$ python3 -q
>>> import numpy as np
>>> np.set_printoptions(precision=2, suppress=True, linewidth=100)
>>> data = np.load("layer17.npy")
>>> data
array([[-3.32, -2.6 , -0.53, -0.6 , -2.03, -3.56, -0.46, -0.18, -3.74],
       [ 2.17,  4.09, -1.03, -2.09,  4.82,  2.79,  2.6 ,  1.68, -1.6 ],
       [-0.59,  3.72,  0.11,  1.32,  1.84,  0.95,  3.63,  0.32,  0.41],
       [ 0.16,  4.37,  0.62,  2.86,  3.52,  3.14,  3.96,  0.74,  2.27],
       [-0.26,  3.29,  1.36,  5.09,  3.96,  4.32,  3.41,  0.86,  3.97],
       [ 3.95,  5.56, -0.3 ,  0.1 ,  8.25,  6.95,  3.21,  2.6 ,  1.45],
       [-0.8 , -0.38, -0.68, -1.04,  1.38, -0.3 ,  0.28,  0.86, -2.7 ],
       [-0.72,  3.75,  0.5 ,  2.5 ,  2.09,  1.59,  3.79,  0.31,  1.46],
       [-2.25, -3.05,  0.18,  1.53,  0.62, -0.2 , -1.1 ,  0.7 , -1.42],
       [ 1.75,  5.34, -0.14,  0.57,  4.97,  3.83,  3.94,  1.36,  0.97],
       [ 3.07,  7.27,  0.44,  2.31,  7.37,  6.81,  5.08,  1.87,  3.5 ],
       [ 2.43,  6.56, -0.63, -0.9 ,  5.22,  3.59,  4.55,  1.42,  0.12],
       [-1.19,  3.47, -0.24,  0.27,  0.52, -0.73,  3.6 , -0.05, -0.87],
       [ 3.41,  3.48, -1.31, -2.93,  6.59,  4.28,  1.56,  2.49, -2.  ],
       [-1.04, -0.29, -0.25,  0.26,  1.49,  0.25,  0.53,  0.78, -1.56],
       [ 3.31,  4.1 , -0.54, -0.63,  7.22,  5.68,  2.25,  2.46,  0.23],
       [-0.86,  1.06,  1.42,  5.27,  3.52,  3.95,  1.88,  0.96,  3.46],
       [ 0.75,  5.  ,  0.1 ,  1.31,  3.73,  2.83,  4.12,  0.87,  1.19],
       [ 2.16, 11.97,  1.53,  5.59,  6.29,  6.82,  9.41,  0.61,  7.14],
       [-0.55,  0.05, -0.9 , -1.7 ,  1.43, -0.47,  0.48,  0.88, -3.13],
       [ 4.07,  6.43, -0.16,  0.53,  8.43,  7.28,  3.89,  2.52,  2.08],
       [-1.48,  0.31, -1.16, -2.49, -0.43, -2.6 ,  1.01,  0.21, -4.19],
       [ 3.35,  6.96, -0.16,  0.53,  7.18,  6.02,  4.6 ,  1.99,  1.89],
       [ 0.88,  5.44, -0.2 ,  0.41,  3.48,  2.29,  4.36,  0.8 ,  0.49],
       [ 2.56,  3.33,  0.12,  1.35,  6.97,  6.09,  2.07,  2.29,  1.62],
       [-2.57, -3.25,  0.84,  3.51,  0.95,  0.78, -1.01,  0.68,  0.26],
       [ 3.25,  8.98,  1.64,  5.93,  8.77,  9.42,  6.62,  1.88,  7.3 ],
       [ 0.42, -2.48, -0.8 , -1.4 ,  3.61,  1.81, -1.92,  1.99, -2.97]])
>>> Xs = data - data.mean(axis=0)
>>> evecs = np.linalg.svd(Xs)[2][:4]
>>> other = Xs - Xs @ evecs.T @ evecs
>>> np.diag(evecs.T @ evecs)
array([0.23, 0.76, 0.06, 0.55, 0.47, 0.77, 0.62, 0.15, 0.38])
>>> print(np.round(other.std(axis=0), 2) + 0)
[0. 0. 0. 0. 0. 0. 0. 0. 0.]
>>> np.linalg.norm(other, axis=1).round(6).argmax()
np.int64(0)
>>> np.round((Xs @ evecs.T).std(axis=0), 2) + 0
array([6.52, 3.09, 2.31, 0.  ])
